$ ipython --no-banner

In [1]: import numpy as np

In [2]: np.set_printoptions(suppress=True, linewidth=140)

In [3]: r0 = np.array([1, 0, -1, 0])

In [4]: K = r0[np.abs(np.subtract.outer(np.arange(4), np.arange(4)))]

In [5]: K
Out[5]: 
array([[ 1,  0, -1,  0],
       [ 0,  1,  0, -1],
       [-1,  0,  1,  0],
       [ 0, -1,  0,  1]])

In [6]: np.round(np.sort(np.linalg.eigvals(K).real), 2)
Out[6]: array([0., 0., 2., 2.])

In [7]: np.round(np.linalg.det(K), 2)
Out[7]: np.float64(0.0)

In [8]: K @ K
Out[8]: 
array([[ 2,  0, -2,  0],
       [ 0,  2,  0, -2],
       [-2,  0,  2,  0],
       [ 0, -2,  0,  2]])

In [9]: A = np.load("run4.npy")

In [10]: A
Out[10]: 
array([[ 33, -14,  -3,  15,   1, -19,   8,   9,   2, -19, -31, -22, -21],
       [-14,  36,   3,   5, -23,   5,  13,   3,  15,   2,   8,  19,   4],
       [ -3,   3,  26,   5,  -3,  -1,   3,  -3,   5,  10,  -1,   5,  -5],
       [ 15,   5,   5,  41, -25,   6,  25,  21,  15, -16, -21,  -3, -11],
       [  1, -23,  -3, -25,  34,  -1, -15, -12, -23,  -5,   5, -14,  -5],
       [-19,   5,  -1,   6,  -1,  52,  17,  -1,  -2,  -3,  27,  23,   7],
       [  8,  13,   3,  25, -15,  17,  32,  22,  10, -16, -10,  -1, -10],
       [  9,   3,  -3,  21, -12,  -1,  22,  33,   9,  -7, -15, -15,  -1],
       [  2,  15,   5,  15, -23,  -2,  10,   9,  34,   4,   6,  16, -10],
       [-19,   2,  10, -16,  -5,  -3, -16,  -7,   4,  42,  19,  13,  29],
       [-31,   8,  -1, -21,   5,  27, -10, -15,   6,  19,  49,  26,  15],
       [-22,  19,   5,  -3, -14,  23,  -1, -15,  16,  13,  26,  38,   6],
       [-21,   4,  -5, -11,  -5,   7, -10,  -1, -10,  29,  15,   6,  37]])

In [11]: # looks like rank 9

In [12]: U, sv, Vt = np.linalg.svd(A, full_matrices=False)

In [13]: U.shape, sv.shape, Vt.shape
Out[13]: ((13, 13), (13,), (13, 13))

In [14]: sv.round(2) + 0
Out[14]: array([156.01, 122.12,  66.89,  49.29,  31.19,  25.19,  21.71,   8.93,   5.66,   0.  ,   0.  ,   0.  ,   0.  ])

In [15]: M = np.array([[4, 1, 4, 5, 4, 4, 1],
    ...:     [1, 4, 1, 4, 5, 4, 4],
    ...:     [4, 1, 4, 1, 4, 5, 4],
    ...:     [5, 4, 1, 4, 1, 4, 5],
    ...:     [4, 5, 4, 1, 4, 1, 4],
    ...:     [4, 4, 5, 4, 1, 4, 1],
    ...:     [1, 4, 4, 5, 4, 1, 4]])

In [16]: evals, V = np.linalg.eigh(K)

In [17]: vec = np.array([2, 3, 5, 1])

In [18]: np.round(np.linalg.eigvalsh(K[1:, 1:]), 2)
Out[18]: array([0., 1., 2.])

In [19]: np.round(V * np.maximum(evals, 0) @ V.T, 2)
Out[19]: 
array([[ 1.,  0., -1.,  0.],
       [ 0.,  1.,  0., -1.],
       [-1.,  0.,  1.,  0.],
       [ 0., -1.,  0.,  1.]])

In [20]: np.round(vec @ K @ vec / (vec @ vec), 2), evals[0], evals[-1]
Out[20]: (np.float64(0.33), np.float64(0.0), np.float64(2.0))

In [21]: np.abs(K).sum(axis=1).max(), np.abs(evals).max()
Out[21]: (np.int64(2), np.float64(2.0))

In [22]: np.round(V * np.abs(evals) @ V.T, 2)
Out[22]: 
array([[ 1.,  0., -1.,  0.],
       [ 0.,  1.,  0., -1.],
       [-1.,  0.,  1.,  0.],
       [ 0., -1.,  0.,  1.]])

In [23]: w1 = np.array([[-4, -5, 3, 3, 2],
    ...:     [1, 1, -3, -2, -2],
    ...:     [5, 4, 3, 0, -2],
    ...:     [-2, 0, -4, 5, -3],
    ...:     [0, -4, -3, 2, -1],
    ...:     [-5, 1, 4, -4, 0],
    ...:     [-4, -5, 4, -1, -5]])

In [24]: beta = np.array([-1, 3, 1, -3, 2])

In [25]: hid = np.maximum(M @ w1 + beta, 0)

In [26]: (hid > 0).astype(int)
Out[26]: 
array([[0, 0, 1, 1, 0],
       [0, 0, 0, 1, 0],
       [0, 0, 1, 0, 0],
       [0, 0, 1, 1, 0],
       [0, 0, 1, 1, 0],
       [0, 1, 1, 1, 0],
       [0, 0, 0, 1, 0]])

In [27]: np.round((hid > 0).mean(axis=0), 2)
Out[27]: array([0.  , 0.14, 0.71, 0.86, 0.  ])

In [28]: basis = np.array([[-1, -1], [2, 2], [0, -2], [0, 0], [0, 0]])

In [29]: (hid @ basis).round(6).argmax(axis=1)
Out[29]: array([0, 0, 0, 0, 0, 0, 0])

In [30]: E = np.loadtxt("x.csv", delimiter=",")

In [31]: E.round(2) + 0
Out[31]: 
array([[-0.46,  0.4 , -0.16, -0.04,  0.01,  0.43,  0.08, -0.35, -0.39,  0.36],
       [ 0.29, -0.29,  0.26,  0.28, -0.09,  0.15, -0.15, -0.67,  0.26,  0.34],
       [-0.29, -0.49, -0.5 , -0.44, -0.14, -0.27, -0.23, -0.3 , -0.01, -0.03],
       [ 0.  , -0.2 ,  0.14,  0.06,  0.74, -0.37, -0.01,  0.  , -0.39,  0.31],
       [-0.38,  0.28,  0.35,  0.28, -0.21, -0.53, -0.22, -0.29, -0.12, -0.33],
       [-0.25, -0.21, -0.03,  0.25,  0.43,  0.48, -0.35, -0.04,  0.09, -0.53],
       [ 0.  ,  0.51, -0.32, -0.03,  0.35, -0.2 , -0.24, -0.08,  0.62,  0.17],
       [ 0.46,  0.28,  0.2 , -0.58,  0.1 ,  0.1 , -0.33, -0.24, -0.27, -0.26],
       [ 0.42,  0.1 , -0.57,  0.49, -0.13, -0.08, -0.24, -0.01, -0.4 , -0.06],
       [ 0.13,  0.05, -0.2 ,  0.02,  0.21, -0.09,  0.73, -0.44,  0.04, -0.41]])

In [32]: # columns are unit length and at right angles

In [33]: np.round(E @ E.T, 2) + 0
Out[33]: 
array([[1., 0., 0., 0., 0., 0., 0., 0., 0., 0.],
       [0., 1., 0., 0., 0., 0., 0., 0., 0., 0.],
       [0., 0., 1., 0., 0., 0., 0., 0., 0., 0.],
       [0., 0., 0., 1., 0., 0., 0., 0., 0., 0.],
       [0., 0., 0., 0., 1., 0., 0., 0., 0., 0.],
       [0., 0., 0., 0., 0., 1., 0., 0., 0., 0.],
       [0., 0., 0., 0., 0., 0., 1., 0., 0., 0.],
       [0., 0., 0., 0., 0., 0., 0., 1., 0., 0.],
       [0., 0., 0., 0., 0., 0., 0., 0., 1., 0.],
       [0., 0., 0., 0., 0., 0., 0., 0., 0., 1.]])

In [34]: np.round(np.linalg.norm(E, axis=0), 2)
Out[34]: array([1., 1., 1., 1., 1., 1., 1., 1., 1., 1.])

In [35]: vec = np.array([-1, 0, -3, -2, 3, 3, 0, 0, 1, 0])

In [36]: 10 - np.linalg.matrix_rank(E - np.eye(10), tol=1e-8)
Out[36]: np.int64(1)

In [37]: round(float(np.linalg.det(E)), 2)
Out[37]: -1.0

In [38]: np.round(np.sort(np.abs(np.degrees(np.angle(np.linalg.eigvals(E))))), 2)
Out[38]: array([  0.  ,  60.83,  60.83, 104.73, 104.73, 114.59, 114.59, 156.99, 156.99, 180.  ])

In [39]: [p for p in range(1, 25) if np.allclose(np.linalg.matrix_power(E, p), np.eye(10))]
Out[39]: []

In [40]: np.round(E.T @ (E @ vec), 2) + 0
Out[40]: array([-1.,  0., -3., -2.,  3.,  3.,  0.,  0.,  1.,  0.])

In [41]: np.round(np.abs(np.linalg.eigvals(E)), 2)
Out[41]: array([1., 1., 1., 1., 1., 1., 1., 1., 1., 1.])

In [42]: rng = np.random.default_rng(271787)

In [43]: idx = rng.permutation(10)

In [44]: B = E[:, idx] * rng.choice([-1, 1], 10)

In [45]: B.round(2) + 0
Out[45]: 
array([[-0.04, -0.39,  0.01,  0.4 , -0.43,  0.46,  0.36,  0.35,  0.16, -0.08],
       [ 0.28,  0.26, -0.09, -0.29, -0.15, -0.29,  0.34,  0.67, -0.26,  0.15],
       [-0.44, -0.01, -0.14, -0.49,  0.27,  0.29, -0.03,  0.3 ,  0.5 ,  0.23],
       [ 0.06, -0.39,  0.74, -0.2 ,  0.37,  0.  ,  0.31,  0.  , -0.14,  0.01],
       [ 0.28, -0.12, -0.21,  0.28,  0.53,  0.38, -0.33,  0.29, -0.35,  0.22],
       [ 0.25,  0.09,  0.43, -0.21, -0.48,  0.25, -0.53,  0.04,  0.03,  0.35],
       [-0.03,  0.62,  0.35,  0.51,  0.2 ,  0.  ,  0.17,  0.08,  0.32,  0.24],
       [-0.58, -0.27,  0.1 ,  0.28, -0.1 , -0.46, -0.26,  0.24, -0.2 ,  0.33],
       [ 0.49, -0.4 , -0.13,  0.1 ,  0.08, -0.42, -0.06,  0.01,  0.57,  0.24],
       [ 0.02,  0.04,  0.21,  0.05,  0.09, -0.13, -0.41,  0.44,  0.2 , -0.73]])

In [46]: U, _, Vt = np.linalg.svd(E.T @ B)

In [47]: np.round(U @ Vt, 2) + 0
Out[47]: 
array([[ 0.,  0.,  0.,  0.,  0., -1.,  0.,  0.,  0.,  0.],
       [ 0.,  0.,  0.,  1.,  0.,  0.,  0.,  0.,  0.,  0.],
       [ 0.,  0.,  0.,  0.,  0.,  0.,  0.,  0., -1.,  0.],
       [ 1.,  0.,  0.,  0.,  0.,  0.,  0.,  0.,  0.,  0.],
       [ 0.,  0.,  1.,  0.,  0.,  0.,  0.,  0.,  0.,  0.],
       [ 0.,  0.,  0.,  0., -1.,  0.,  0.,  0.,  0.,  0.],
       [ 0.,  0.,  0.,  0.,  0.,  0.,  0.,  0.,  0., -1.],
       [ 0.,  0.,  0.,  0.,  0.,  0.,  0., -1.,  0.,  0.],
       [ 0.,  1.,  0.,  0.,  0.,  0.,  0.,  0.,  0.,  0.],
       [ 0.,  0.,  0.,  0.,  0.,  0.,  1.,  0.,  0.,  0.]])
